In [1]: import numpy as np

In [2]: import numpy.linalg as la

In [3]: np.set_printoptions(precision=1, suppress=True, linewidth=140)

In [4]: def rd(a):
   ...:     return np.round(a, 1) + 0
   ...: 

In [5]: M = np.load("layer19.npy")

In [6]: M
Out[6]: 
array([[3, 3, 3],
       [0, 4, 5],
       [0, 0, 4]])

In [7]: # triangular

In [8]: def softmax(z):
   ...:     e = np.exp(z - z.max(axis=-1, keepdims=True))
   ...:     return e / e.sum(axis=-1, keepdims=True)
   ...: 

In [9]: rd(softmax(10 * M[0]))
Out[9]: array([0.3, 0.3, 0.3])

In [10]: rd(softmax(M[0] + -3))
Out[10]: array([0.3, 0.3, 0.3])

In [11]: print(rd(softmax(M).sum(axis=1)))
[1. 1. 1.]

In [12]: S = M @ M.T / np.sqrt(3)

In [13]: rd(softmax(S))
Out[13]: 
array([[0.5, 0.5, 0. ],
       [0. , 1. , 0. ],
       [0. , 0.9, 0.1]])

In [14]: [int(la.matrix_rank(la.matrix_power(M, p))) for p in range(1, 4)]
Out[14]: [3, 3, 3]

In [15]: M @ M
Out[15]: 
array([[ 9, 21, 36],
       [ 0, 16, 40],
       [ 0,  0, 16]])

In [16]: rd(np.sort(la.eigvals(M)))
Out[16]: array([3., 4., 4.])

In [17]: la.matrix_rank(M - M[0, 0] * np.eye(3))
Out[17]: np.int64(2)

In [18]: np.prod(np.diag(M)), rd(la.det(M))
Out[18]: (np.int64(48), np.float64(48.0))

In [19]: proj = np.triu(np.array([[4, 0, 2], [5, 5, 1], [3, 3, 5]]), 1) + np.eye(3)

In [20]: B = proj @ M @ la.inv(proj)

In [21]: la.matrix_rank(B)
Out[21]: np.int64(3)

In [22]: np.trace(B), np.trace(M)
Out[22]: (np.float64(11.0), np.int64(11))

In [23]: rd(la.det(B))
Out[23]: np.float64(48.0)

In [24]: X = np.load("out15.npy")

In [25]: X
Out[25]: 
array([[  2,   5,  -6],
       [  8,   8, -24],
       [  3,  -5,  -9]])

In [26]: rk = la.matrix_rank(X)

In [27]: rk
Out[27]: np.int64(2)

In [28]: N = la.svd(X)[2][rk:].T

In [29]: [int(la.matrix_rank(np.delete(X, i, axis=0))) for i in range(3)]
Out[29]: [2, 2, 2]

In [30]: rd(N @ N.T)
Out[30]: 
array([[0.9, 0. , 0.3],
       [0. , 0. , 0. ],
       [0.3, 0. , 0.1]])

In [31]: la.matrix_rank(X.T @ X), la.matrix_rank(X @ X.T)
Out[31]: (np.int64(2), np.int64(2))

In [32]: B = np.array([[-1, 3, -3], [0, -3, 0]])

In [33]: cent = np.kron(B, X)

In [34]: rd(la.norm(cent, 2)), rd(la.norm(B, 2) * la.norm(X, 2))
Out[34]: (np.float64(141.1), np.float64(141.1))

In [35]: cent
Out[35]: 
array([[ -2,  -5,   6,   6,  15, -18,  -6, -15,  18],
       [ -8,  -8,  24,  24,  24, -72, -24, -24,  72],
       [ -3,   5,   9,   9, -15, -27,  -9,  15,  27],
       [  0,   0,   0,  -6, -15,  18,   0,   0,   0],
       [  0,   0,   0, -24, -24,  72,   0,   0,   0],
       [  0,   0,   0,  -9,  15,  27,   0,   0,   0]])

In [36]: m1 = np.minimum.outer(np.arange(1, 5), np.arange(1, 5)) * -1

In [37]: m1
Out[37]: 
array([[-1, -1, -1, -1],
       [-1, -2, -2, -2],
       [-1, -2, -3, -3],
       [-1, -2, -3, -4]])

In [38]: np.all(la.eigvalsh(m1) > 0)
Out[38]: np.False_

In [39]: try:
    ...:     la.cholesky(m1)
    ...: except la.LinAlgError as e:
    ...:     print(e)
    ...: 
Matrix is not positive definite

In [40]: q, evecs = la.qr(m1[:, :3])[0], la.qr(m1[:, 3:])[0]

In [41]: sigma = la.svd(q.T @ evecs, compute_uv=False)

In [42]: (sigma > 0.9).sum()
Out[42]: np.int64(1)

In [43]: rd(la.norm(q @ q.T - evecs @ evecs.T, 2))
Out[43]: np.float64(1.0)

In [44]: rd(np.degrees(np.arccos(sigma.clip(0, 1))))
Out[44]: array([7.4])

In [45]: rd(sigma)
Out[45]: array([1.])

In [46]: mat = np.array([[3.0, 3.0, -4.0, 1.0],
    ...:     [6.0, -3.0, -2.0, 2.0],
    ...:     [6.0, -3.0, -3.0, 3.0],
    ...:     [6.0, -3.0, -4.0, 4.0]])

In [47]: print(mat)
[[ 3.  3. -4.  1.]
 [ 6. -3. -2.  2.]
 [ 6. -3. -3.  3.]
 [ 6. -3. -4.  4.]]

In [48]: rd(la.det(mat.T))
Out[48]: np.float64(0.0)

In [49]: rd(la.det(mat[::-1]))
Out[49]: np.float64(0.0)

In [50]: rd(la.det(2 * mat)), rd(la.det(mat))
Out[50]: (np.float64(0.0), np.float64(0.0))

In [51]: print(np.einsum("ii->", mat))
1.0

In [52]: left, sigma, VT = la.svd(mat)

In [53]: evecs = VT[:(sigma > 1e-8).sum()]

In [54]: rng = np.random.default_rng(7620)

In [55]: x = mat[3] + 5 * mat[1] + rng.integers(2) * np.eye(4)[1]

In [56]: x
Out[56]: array([ 36., -17., -14.,  14.])

In [57]: la.matrix_rank(np.vstack([mat, x]))
Out[57]: np.int64(4)

In [58]: idx = rng.permutation(4)

In [59]: idx
Out[59]: array([1, 3, 2, 0])

In [60]: B = mat[idx][:, idx]

In [61]: B
Out[61]: 
array([[-3.,  2., -2.,  6.],
       [-3.,  4., -4.,  6.],
       [-3.,  3., -3.,  6.],
       [ 3.,  1., -4.,  3.]])

In [62]: np.trace(B)
Out[62]: np.float64(1.0)

In [63]: K = np.array([[-2.0, 4.0, 2.0], [0.0, -3.0, 3.0], [0.0, -2.0, -3.0]])

In [64]: K
Out[64]: 
array([[-2.,  4.,  2.],
       [ 0., -3.,  3.],
       [ 0., -2., -3.]])

In [65]: f = np.array([-2, 0, -1])

In [66]: B = K + np.outer(f, np.eye(3)[2])

In [67]: rd(la.det(B) / la.det(K)), rd(1 + la.solve(K, f)[2])
Out[67]: (np.float64(1.2), np.float64(1.2))

In [68]: la.matrix_rank(B - K)
Out[68]: np.int64(1)

In [69]: la.matrix_rank(la.inv(B) - la.inv(K), tol=1e-8)
Out[69]: np.int64(1)

In [70]: B = K / la.norm(K, axis=1, keepdims=True)

In [71]: cov = B @ B.T

In [72]: rd(cov)
Out[72]: 
array([[ 1. , -0.3, -0.8],
       [-0.3,  1. , -0.2],
       [-0.8, -0.2,  1. ]])

In [73]: (cov - 2 * np.eye(3)).round(6).argmax(axis=1)
Out[73]: array([1, 2, 1])

In [74]: (np.abs(cov) > 0.9).astype(int)
Out[74]: 
array([[1, 0, 0],
       [0, 1, 0],
       [0, 0, 1]])

In [75]: arr = np.loadtxt("m.csv", delimiter=",")

In [76]: print(rd(arr))
[[-0.6 -0.5  0.6]
 [ 0.7  0.1  0.7]
 [-0.4  0.9  0.3]]

In [77]: x = np.array([-2, -3, 2])

In [78]: [p for p in range(1, 25) if np.allclose(la.matrix_power(arr, p), np.eye(3))]
Out[78]: []

In [79]: print(3 - la.matrix_rank(arr - np.eye(3), tol=1e-8))
1

In [80]: rd(np.abs(la.eigvals(arr)))
Out[80]: array([1., 1., 1.])

In [81]: rd(la.det(arr))
Out[81]: np.float64(1.0)

In [82]: rd(la.inv(arr))
Out[82]: 
array([[-0.6,  0.7, -0.4],
       [-0.5,  0.1,  0.9],
       [ 0.6,  0.7,  0.3]])

In [83]: rd(np.sort(np.abs(np.degrees(np.angle(la.eigvals(arr))))))
Out[83]: array([  0. , 126.6, 126.6])

In [84]: x = np.array([4, 4, 2])

In [85]: rhs = arr @ x

In [86]: b, lr = np.zeros(3), 1 / la.norm(arr, 2) ** 2

In [87]: for i in range(200):
    ...:     b -= lr * arr.T @ (arr @ b - rhs)
    ...:     if i % 50 == 0: print(i, round(la.norm(arr @ b - rhs), 1))
    ...: 
0 0.0
50 0.0
100 0.0
150 0.0

In [88]: print(b)
[4. 4. 2.]

In [89]: rd(la.svd(arr, compute_uv=False))
Out[89]: array([1., 1., 1.])

In [90]: rd(arr @ arr.T)
Out[90]: 
array([[1., 0., 0.],
       [0., 1., 0.],
       [0., 0., 1.]])

In [91]: rd(arr[:, 0] @ arr[:, 2])
Out[91]: np.float64(0.0)

In [92]: rd(la.norm(arr, axis=0))
Out[92]: array([1., 1., 1.])

In [93]: E = np.maximum(np.array([[-2, 2],
    ...:     [3, -3],
    ...:     [-3, 1],
    ...:     [2, 2],
    ...:     [1, -3],
    ...:     [3, 3],
    ...:     [1, -2],
    ...:     [2, -3],
    ...:     [3, 0],
    ...:     [3, 1],
    ...:     [-2, -3],
    ...:     [-2, -3],
    ...:     [3, 2],
    ...:     [2, 2],
    ...:     [2, 3],
    ...:     [-1, 3],
    ...:     [2, 3],
    ...:     [3, -2],
    ...:     [0, 1],
    ...:     [2, 2],
    ...:     [-2, 1],
    ...:     [-2, 1],
    ...:     [-1, -1],
    ...:     [-2, -3],
    ...:     [2, 0],
    ...:     [-2, -2]]) @ np.array([[0, 1, 1], [1, 0, 1]]) + np.array([-4, -8, 8]), 0)

In [94]: E
Out[94]: 
array([[ 0,  0,  8],
       [ 0,  0,  8],
       [ 0,  0,  6],
       [ 0,  0, 12],
       [ 0,  0,  6],
       [ 0,  0, 14],
       [ 0,  0,  7],
       [ 0,  0,  7],
       [ 0,  0, 11],
       [ 0,  0, 12],
       [ 0,  0,  3],
       [ 0,  0,  3],
       [ 0,  0, 13],
       [ 0,  0, 12],
       [ 0,  0, 13],
       [ 0,  0, 10],
       [ 0,  0, 13],
       [ 0,  0,  9],
       [ 0,  0,  9],
       [ 0,  0, 12],
       [ 0,  0,  7],
       [ 0,  0,  7],
       [ 0,  0,  6],
       [ 0,  0,  3],
       [ 0,  0, 10],
       [ 0,  0,  4]])

In [95]: left, sigma, VT = la.svd(E)

In [96]: np.argmax(sigma[:-1] / (sigma[1:] + 1e-6)) + 1
Out[96]: np.int64(1)

In [97]: B = left[:, :1] @ np.diag(sigma[:1]) @ VT[:1]

In [98]: print(rd(la.norm(E - B) / la.norm(E)))
0.0

In [99]: rd(np.abs(E - B).max())
Out[99]: np.float64(0.0)

In [100]: W = np.array([[2, 5, -1], [-5, -3, 2], [1, -1, -1]])

In [101]: b = np.array([4, 0, 3])

In [102]: act = np.maximum(E @ W + b, 0)

In [103]: la.matrix_rank(act)
Out[103]: np.int64(1)

In [104]: print(act)
[[12  0  0]
 [12  0  0]
 [10  0  0]
 [16  0  0]
 [10  0  0]
 [18  0  0]
 [11  0  0]
 [11  0  0]
 [15  0  0]
 [16  0  0]
 [ 7  0  0]
 [ 7  0  0]
 [17  0  0]
 [16  0  0]
 [17  0  0]
 [14  0  0]
 [17  0  0]
 [13  0  0]
 [13  0  0]
 [16  0  0]
 [11  0  0]
 [11  0  0]
 [10  0  0]
 [ 7  0  0]
 [14  0  0]
 [ 8  0  0]]

In [105]: cent = np.array([[1, -2, 2], [1, 1, -1], [0, 3, 1]])

In [106]: (act @ cent).round(6).argmax(axis=1)
Out[106]: array([2, 2, 2, 2, 2, 2, 2, 2, 2, 2, 2, 2, 2, 2, 2, 2, 2, 2, 2, 2, 2, 2, 2, 2, 2, 2])
